$ python3 -q
>>> import numpy as np
>>> np.set_printoptions(precision=3, suppress=True, linewidth=100, legacy="1.25")
>>> def rnd(a):
...     return np.round(a, 3) + 0
... 
>>> W0 = np.load("test15.npy")
>>> print(W0)
[[ 2  3  4  5  6  7]
 [ 8  9 10 11 12 13]
 [14 15 16 17 18 19]
 [20 21 22 23 24 25]]
>>> rnd(np.linalg.norm(W0, 2) / np.linalg.norm(W0))
0.999
>>> print(np.linalg.matrix_rank(W0, rtol=0.1))
1
>>> np.argsort(-np.linalg.norm(W0, axis=0).round(6), kind="stable")[:3]
array([5, 4, 3])
>>> J = np.load("dump.npy")
>>> J
array([[1, 0, 0, 0],
       [1, 1, 0, 0],
       [0, 3, 1, 0],
       [1, 4, 0, 1]])
>>> np.trace(J)
4
>>> print(rnd(np.linalg.det(J)))
1.0
>>> np.linalg.matrix_power(J, 2)
array([[1, 0, 0, 0],
       [2, 1, 0, 0],
       [3, 6, 1, 0],
       [6, 8, 0, 1]])
>>> J @ J
array([[1, 0, 0, 0],
       [2, 1, 0, 0],
       [3, 6, 1, 0],
       [6, 8, 0, 1]])
>>> rnd(np.linalg.det(J[::-1]))
1.0
>>> rnd(np.linalg.eigvals(J))
array([1., 1., 1., 1.])
>>> rnd(np.linalg.det(J.T))
1.0
>>> vals, V = np.linalg.eig(J)
>>> np.prod(vals)
1.0
>>> mat = np.load("m.npy")
>>> rnd(mat)
array([[0.333, 0.333, 0.333, 0.   ],
       [0.25 , 0.25 , 0.25 , 0.25 ],
       [0.2  , 0.2  , 0.4  , 0.2  ],
       [0.   , 0.   , 0.   , 1.   ]])
>>> U, s, Vt = np.linalg.svd(mat)
>>> rnd(s)
array([1.093, 0.807, 0.136, 0.   ])
>>> np.argmax(s[:-1] / (s[1:] + 1e-6)) + 1
3
>>> B = U[:, :3] @ np.diag(s[:3]) @ Vt[:3]
>>> print(rnd(np.abs(mat - B).max()))
0.0
>>> rnd(np.linalg.norm(mat - B) / np.linalg.norm(mat))
0.0
>>> np.linalg.matrix_rank(B)
3
>>> rng = np.random.default_rng(6302)
>>> B = mat + rng.integers(-2, 3, (4, 3)) @ rng.integers(-2, 3, (3, 4))
>>> rnd(B)
array([[-1.667,  0.333,  0.333,  6.   ],
       [-1.75 ,  3.25 ,  3.25 ,  2.25 ],
       [ 1.2  , -0.8  , -0.6  ,  2.2  ],
       [-6.   , -4.   , -4.   ,  6.   ]])
>>> np.linalg.matrix_rank(B - mat, tol=1e-8)
3
>>> np.abs(B - mat).sum(axis=1)
array([ 8., 10.,  5., 19.])
>>> print(B - mat)
[[-2.  0.  0.  6.]
 [-2.  3.  3.  2.]
 [ 1. -1. -1.  2.]
 [-6. -4. -4.  5.]]
>>> labels = rng.permutation(4)
>>> labels
array([1, 2, 3, 0])
>>> B = mat[labels][:, labels]
>>> rnd(B)
array([[0.25 , 0.25 , 0.25 , 0.25 ],
       [0.2  , 0.4  , 0.2  , 0.2  ],
       [0.   , 0.   , 1.   , 0.   ],
       [0.333, 0.333, 0.   , 0.333]])
>>> rnd(np.linalg.det(B)), rnd(np.linalg.det(mat[labels]))
(0.0, 0.0)
>>> print(rnd(np.sort(np.abs(np.linalg.eigvals(B)))))
[0.    0.138 0.845 1.   ]
>>> M = np.load("mat.npy")
>>> M
array([[-1.,  1.,  0.,  0.],
       [ 0., -1.,  1.,  0.],
       [ 0.,  0., -1.,  1.],
       [ 0.,  0.,  0., -1.]])
>>> B = np.linalg.inv(M)
>>> rnd(np.linalg.cond(M))
5.411
>>> rnd(np.linalg.inv(B))
array([[-1.,  1.,  0.,  0.],
       [ 0., -1.,  1.,  0.],
       [ 0.,  0., -1.,  1.],
       [ 0.,  0.,  0., -1.]])
>>> rnd(np.linalg.det(M) * B)
array([[-1., -1., -1., -1.],
       [ 0., -1., -1., -1.],
       [ 0.,  0., -1., -1.],
       [ 0.,  0.,  0., -1.]])
>>> np.allclose(B, M.T)
False
>>> B = M / np.linalg.norm(M, axis=1, keepdims=True)
>>> cov = B @ B.T
>>> rnd(cov)
array([[ 1.   , -0.5  ,  0.   ,  0.   ],
       [-0.5  ,  1.   , -0.5  ,  0.   ],
       [ 0.   , -0.5  ,  1.   , -0.707],
       [ 0.   ,  0.   , -0.707,  1.   ]])
>>> rnd(cov[0])
array([ 1. , -0.5,  0. ,  0. ])
>>> (np.abs(cov) > 0.9).astype(int)
array([[1, 0, 0, 0],
       [0, 1, 0, 0],
       [0, 0, 1, 0],
       [0, 0, 0, 1]])
>>> P = np.triu(np.array([[-7, 7, 6, -9], [0, 1, 5, -7], [-1, 1, 8, -7], [2, -6, -6, -8]]), 1) + np.eye(4)
>>> B = P @ M @ np.linalg.inv(P)
>>> np.trace(B), np.trace(M)
(-4.0, -4.0)
>>> P @ M - M @ P
array([[ 0.,  0.,  2., 13.],
       [ 0.,  0.,  0., 12.],
       [ 0.,  0.,  0.,  0.],
       [ 0.,  0.,  0.,  0.]])
>>> rnd(np.linalg.det(B))
1.0
>>> np.poly(B)
array([1., 4., 6., 4., 1.])
>>> np.linalg.matrix_rank(B)
4
>>> B
array([[-1.,  1.,  2., 27.],
       [ 0., -1.,  1., 12.],
       [ 0.,  0., -1.,  1.],
       [ 0.,  0.,  0., -1.]])
>>> vals, V = np.linalg.eig(M)
>>> rnd(np.sort(np.linalg.eigvals(np.linalg.inv(M))))
array([-1., -1., -1., -1.])
>>> vals
array([-1., -1., -1., -1.])
>>> data = np.loadtxt("layer2.csv", delimiter=",")
>>> rnd(data)
array([[0.375, 0.25 , 0.375],
       [0.333, 0.333, 0.333],
       [0.25 , 0.25 , 0.5  ]])
>>> def softmax(z):
...     e = np.exp(z - z.max(axis=-1, keepdims=True))
...     return e / e.sum(axis=-1, keepdims=True)
... 
>>> print(rnd(softmax(data).sum(axis=1)))
[1. 1. 1.]
>>> print(rnd(softmax(10 * data[0])))
[0.437 0.125 0.437]
>>> att = data @ data.T / np.sqrt(3)
>>> rnd(softmax(att)[0] @ data)
array([0.319, 0.278, 0.403])
>>> softmax(att).round(6).argmax(axis=1)
array([0, 0, 2])
>>> vals, V = np.linalg.eig(data)
>>> rnd(np.prod(vals))
0.01
>>> rnd(np.sort(np.linalg.eigvals(data.T)))
array([0.083, 0.125, 1.   ])
>>> print(rnd(np.sort(np.linalg.eigvals(data @ data))))
[0.007 0.016 1.   ]
>>> labels = rng.permutation(3)
>>> print(labels)
[1 2 0]
>>> B = data[labels][:, labels]
>>> rnd(B)
array([[0.333, 0.333, 0.333],
       [0.25 , 0.5  , 0.25 ],
       [0.25 , 0.375, 0.375]])
>>> rnd(np.diag(B))
array([0.333, 0.5  , 0.375])
>>> rnd(np.sort(np.abs(np.linalg.eigvals(B))))
array([0.083, 0.125, 1.   ])
>>> rnd(np.trace(B))
1.208
>>> rnd(np.linalg.det(B)), rnd(np.linalg.det(data[labels]))
(0.01, 0.01)
>>> rnd(np.linalg.eigvals(data).sum().real)
1.208
>>> rnd(np.linalg.eigvals(data))
array([1.   , 0.083, 0.125])
>>> rnd(np.kron(np.eye(2, dtype=int), data))
array([[0.375, 0.25 , 0.375, 0.   , 0.   , 0.   ],
       [0.333, 0.333, 0.333, 0.   , 0.   , 0.   ],
       [0.25 , 0.25 , 0.5  , 0.   , 0.   , 0.   ],
       [0.   , 0.   , 0.   , 0.375, 0.25 , 0.375],
       [0.   , 0.   , 0.   , 0.333, 0.333, 0.333],
       [0.   , 0.   , 0.   , 0.25 , 0.25 , 0.5  ]])
>>> rnd(np.poly(data))
array([ 1.   , -1.208,  0.219, -0.01 ])
>>> rnd(np.einsum("ij,ji->", data, data))
1.023
>>> rnd(np.linalg.det(data.T))
0.01
>>> rnd(data[0] @ data[1])
0.333
>>> rnd(np.linalg.norm(data, axis=1))
array([0.586, 0.577, 0.612])
>>> print(rnd(np.linalg.norm(data[0] - data[1])))
0.102
>>> rnd(np.linalg.norm(data, 2))
1.012
>>> F = np.load("run17.npy")
>>> F
array([[ 1. ,  0.1, -0.9,  0.6, -0.2,  1. ],
       [-0.2, -0.9,  0.1, -4.8, -0.8, -0.5],
       [ 0.2,  0.4,  0.1, -1.5, -0.1, -0.4],
       [-0.6,  0.5,  0.3, -0.3,  0.4, -1.8],
       [ 2. ,  0. ,  0. ,  0.3, -0.1, -0.8]])
>>> r0, v = F[4], F[3]
>>> r0 @ r0
4.74
>>> p = (r0 @ v) / (r0 @ r0) * r0
>>> rnd(np.linalg.norm(r0 + v) ** 2 + np.linalg.norm(r0 - v) ** 2)
17.86
>>> rnd(p)
array([ 0.046,  0.   ,  0.   ,  0.007, -0.002, -0.019])
>>> print(rnd(softmax(F[3] + -1)))
[0.092 0.277 0.227 0.125 0.251 0.028]
>>> rnd(softmax(F).sum(axis=1))
array([1., 1., 1., 1., 1.])
>>> print(rnd(softmax(F[3])))
[0.092 0.277 0.227 0.125 0.251 0.028]
>>> print(rnd(softmax(10 * F[3])))
[0.    0.665 0.09  0.    0.245 0.   ]
>>> att = F @ F.T / np.sqrt(6)
>>> print(softmax(att).round(6).argmax(axis=1))
[0 1 1 3 4]
>>> rnd(softmax(att)[3] @ F)
array([-0.094,  0.156,  0.166, -1.262,  0.025, -1.151])
>>> K = np.loadtxt("a.csv", delimiter=",")
>>> print(K)
[[ 2.  0.  0.]
 [ 0.  3. -2.]
 [ 0. -2.  6.]]
>>> O, r_ = np.linalg.qr(K)
>>> np.allclose(r_.T @ r_, K.T @ K)
True
>>> print(rnd(O @ r_))
[[ 2.  0.  0.]
 [ 0.  3. -2.]
 [ 0. -2.  6.]]
>>> O.shape, r_.shape
((3, 3), (3, 3))
>>> B = np.linalg.inv(K)
>>> rnd(np.linalg.cond(K))
3.5
>>> rnd(np.linalg.inv(B))
array([[ 2.,  0.,  0.],
       [ 0.,  3., -2.],
       [ 0., -2.,  6.]])
>>> rnd(np.linalg.det(K[::-1]))
-28.0
>>> print(np.poly(K))
[  1. -11.  32. -28.]
>>> rnd(np.linalg.det(K.T))
28.0
>>> rnd(np.linalg.eigvals(K).sum().real)
11.0
>>> K @ K
array([[  4.,   0.,   0.],
       [  0.,  13., -18.],
       [  0., -18.,  40.]])
>>> rnd(np.sort(np.linalg.eigvals(K).real))
array([2., 2., 7.])
>>> P = np.triu(np.array([[-4, 1, -8], [4, 2, 3], [2, 6, 2]]), 1) + np.eye(3)
>>> B = P @ K @ np.linalg.inv(P)
>>> rnd(np.linalg.det(B))
28.0
>>> np.trace(B), np.trace(K)
(11.0, 11.0)
>>> E = np.load("out10.npy")
>>> print(E)
[[0 1 1]
 [1 0 1]
 [1 1 0]]
>>> r0 = np.array([1, 0, -2])
>>> B = E + np.outer(r0, np.eye(3)[1])
>>> np.linalg.matrix_rank(B - E)
1
>>> print(np.linalg.matrix_rank(np.linalg.inv(B) - np.linalg.inv(E), tol=1e-8))
1
